% python3 -q
>>> import numpy as np
>>> from numpy import linalg as LA
>>> np.set_printoptions(precision=1, suppress=True, linewidth=140, legacy="1.25")
>>> mat = np.load("data.npy")
>>> print(mat)
[[-1.1  2.6 -0.3 -1.8]
 [-0.4  3.5  2.7 -1.8]
 [-2.2 -1.1  2.9 -3.3]
 [-2.9  0.9  4.3  0.3]
 [-5.6  2.  -6.4 -3.8]
 [-3.9  3.3 -5.1 -2.4]
 [-5.6  0.6 -6.1 -2.1]
 [-0.6  0.6  0.5 -3.4]
 [-2.9  1.6  0.5 -1.6]
 [-1.2  1.8  2.9 -0.7]
 [-1.6  0.9  3.4 -1.2]
 [-4.   2.7 -5.7 -2.5]
 [-6.8  1.8 -6.1 -4.9]
 [-2.9  0.9  2.6  0.4]
 [-2.6  1.8  1.7 -2.9]
 [-4.1  0.8  1.9 -2.3]
 [-1.8 -1.4  5.2 -1.9]
 [-0.7  1.2  0.  -1.3]
 [-3.   1.5 -4.5 -4. ]
 [-2.2  3.5 -0.4 -2.6]
 [-1.4  2.5  1.3 -2.5]
 [-1.2  0.7  2.6 -0.6]
 [-1.8  0.9  3.8 -1.3]
 [-3.8  0.8 -8.4 -3.6]
 [-4.8  3.2 -6.6 -4. ]
 [-5.7  0.6 -5.1 -4.3]
 [-1.7  1.4  2.3 -1.6]
 [-4.6  1.1 -4.1 -2.1]
 [-5.2  0.9 -7.  -5.1]]
>>> Xs = mat - mat.mean(axis=0)
>>> left, s, Vh = LA.svd(Xs, full_matrices=False)
>>> print(np.round(Xs.mean(axis=0), 1) + 0)
[0. 0. 0. 0.]
>>> print(np.searchsorted(np.cumsum(s ** 2) / (s ** 2).sum(), 0.9) + 1)
2
>>> print(np.abs(left[:, 0]).argmax())
23
>>> idx = mat[:, 2] > np.median(mat[:, 2])
>>> r0 = mat[idx].mean(axis=0) - mat[~idx].mean(axis=0)
>>> print(np.argsort(-np.abs(r0).round(6), kind="stable"))
[2 0 3 1]
>>> print(r0)
[ 1.8 -0.7  6.9  1.6]
>>> B = np.c_[mat[:, :1] @ np.array([[-2]]), np.array([0, 2, -2, 0, 1, 2, -2, -2, 1, -2, 0, 2, -2, 1, -2, 0, 2, 0, -2, 2, -1, -1, -1, -2, -1, 0, 2, 0, 0])]
>>> print(B)
[[ 2.2  0. ]
 [ 0.8  2. ]
 [ 4.4 -2. ]
 [ 5.8  0. ]
 [11.2  1. ]
 [ 7.8  2. ]
 [11.2 -2. ]
 [ 1.2 -2. ]
 [ 5.8  1. ]
 [ 2.4 -2. ]
 [ 3.2  0. ]
 [ 8.   2. ]
 [13.6 -2. ]
 [ 5.8  1. ]
 [ 5.2 -2. ]
 [ 8.2  0. ]
 [ 3.6  2. ]
 [ 1.4  0. ]
 [ 6.  -2. ]
 [ 4.4  2. ]
 [ 2.8 -1. ]
 [ 2.4 -1. ]
 [ 3.6 -1. ]
 [ 7.6 -2. ]
 [ 9.6 -1. ]
 [11.4  0. ]
 [ 3.4  2. ]
 [ 9.2  0. ]
 [10.4  0. ]]
>>> print(LA.norm(LA.qr(mat)[0].T @ B, axis=0) ** 2 / ((B ** 2).sum(axis=0) + 1e-12))
[1.  0.2]
>>> print(LA.matrix_rank(np.c_[mat, B]))
5
>>> hat = B @ LA.solve(B.T @ B, B.T)
>>> print(np.allclose(hat @ hat, hat))
True
>>> print(LA.matrix_rank(np.eye(29) - hat))
27
>>> print(np.round(hat @ B[:, 1], 1) + 0)
[ 0.  2. -2.  0.  1.  2. -2. -2.  1. -2.  0.  2. -2.  1. -2.  0.  2.  0. -2.  2. -1. -1. -1. -2. -1.  0.  2.  0.  0.]
>>> print(np.unravel_index(np.abs(mat).argmax(), mat.shape))
(23, 2)
>>> print(np.count_nonzero(mat))
115
>>> print(mat - mat[0])
[[ 0.   0.   0.   0. ]
 [ 0.7  0.9  3.   0. ]
 [-1.1 -3.7  3.2 -1.5]
 [-1.8 -1.7  4.6  2.1]
 [-4.5 -0.6 -6.1 -2. ]
 [-2.8  0.7 -4.8 -0.6]
 [-4.5 -2.  -5.8 -0.3]
 [ 0.5 -2.   0.8 -1.6]
 [-1.8 -1.   0.8  0.2]
 [-0.1 -0.8  3.2  1.1]
 [-0.5 -1.7  3.7  0.6]
 [-2.9  0.1 -5.4 -0.7]
 [-5.7 -0.8 -5.8 -3.1]
 [-1.8 -1.7  2.9  2.2]
 [-1.5 -0.8  2.  -1.1]
 [-3.  -1.8  2.2 -0.5]
 [-0.7 -4.   5.5 -0.1]
 [ 0.4 -1.4  0.3  0.5]
 [-1.9 -1.1 -4.2 -2.2]
 [-1.1  0.9 -0.1 -0.8]
 [-0.3 -0.1  1.6 -0.7]
 [-0.1 -1.9  2.9  1.2]
 [-0.7 -1.7  4.1  0.5]
 [-2.7 -1.8 -8.1 -1.8]
 [-3.7  0.6 -6.3 -2.2]
 [-4.6 -2.  -4.8 -2.5]
 [-0.6 -1.2  2.6  0.2]
 [-3.5 -1.5 -3.8 -0.3]
 [-4.1 -1.7 -6.7 -3.3]]
>>> print(mat.sum(axis=1))
[ -0.6   4.   -3.7   2.6 -13.8  -8.1 -13.2  -2.9  -2.4   2.8   1.5  -9.5 -16.    1.   -2.   -3.7   0.1  -0.8 -10.   -1.7  -0.1   1.5   1.6
 -15.  -12.2 -14.5   0.4  -9.7 -16.4]
>>> print(np.diff(mat, axis=0))
[[  0.7   0.9   3.    0. ]
 [ -1.8  -4.6   0.2  -1.5]
 [ -0.7   2.    1.4   3.6]
 [ -2.7   1.1 -10.7  -4.1]
 [  1.7   1.3   1.3   1.4]
 [ -1.7  -2.7  -1.    0.3]
 [  5.    0.    6.6  -1.3]
 [ -2.3   1.    0.    1.8]
 [  1.7   0.2   2.4   0.9]
 [ -0.4  -0.9   0.5  -0.5]
 [ -2.4   1.8  -9.1  -1.3]
 [ -2.8  -0.9  -0.4  -2.4]
 [  3.9  -0.9   8.7   5.3]
 [  0.3   0.9  -0.9  -3.3]
 [ -1.5  -1.    0.2   0.6]
 [  2.3  -2.2   3.3   0.4]
 [  1.1   2.6  -5.2   0.6]
 [ -2.3   0.3  -4.5  -2.7]
 [  0.8   2.    4.1   1.4]
 [  0.8  -1.    1.7   0.1]
 [  0.2  -1.8   1.3   1.9]
 [ -0.6   0.2   1.2  -0.7]
 [ -2.   -0.1 -12.2  -2.3]
 [ -1.    2.4   1.8  -0.4]
 [ -0.9  -2.6   1.5  -0.3]
 [  4.    0.8   7.4   2.7]
 [ -2.9  -0.3  -6.4  -0.5]
 [ -0.6  -0.2  -2.9  -3. ]]
>>> print(mat.mean(axis=0))
[-3.   1.4 -0.9 -2.4]
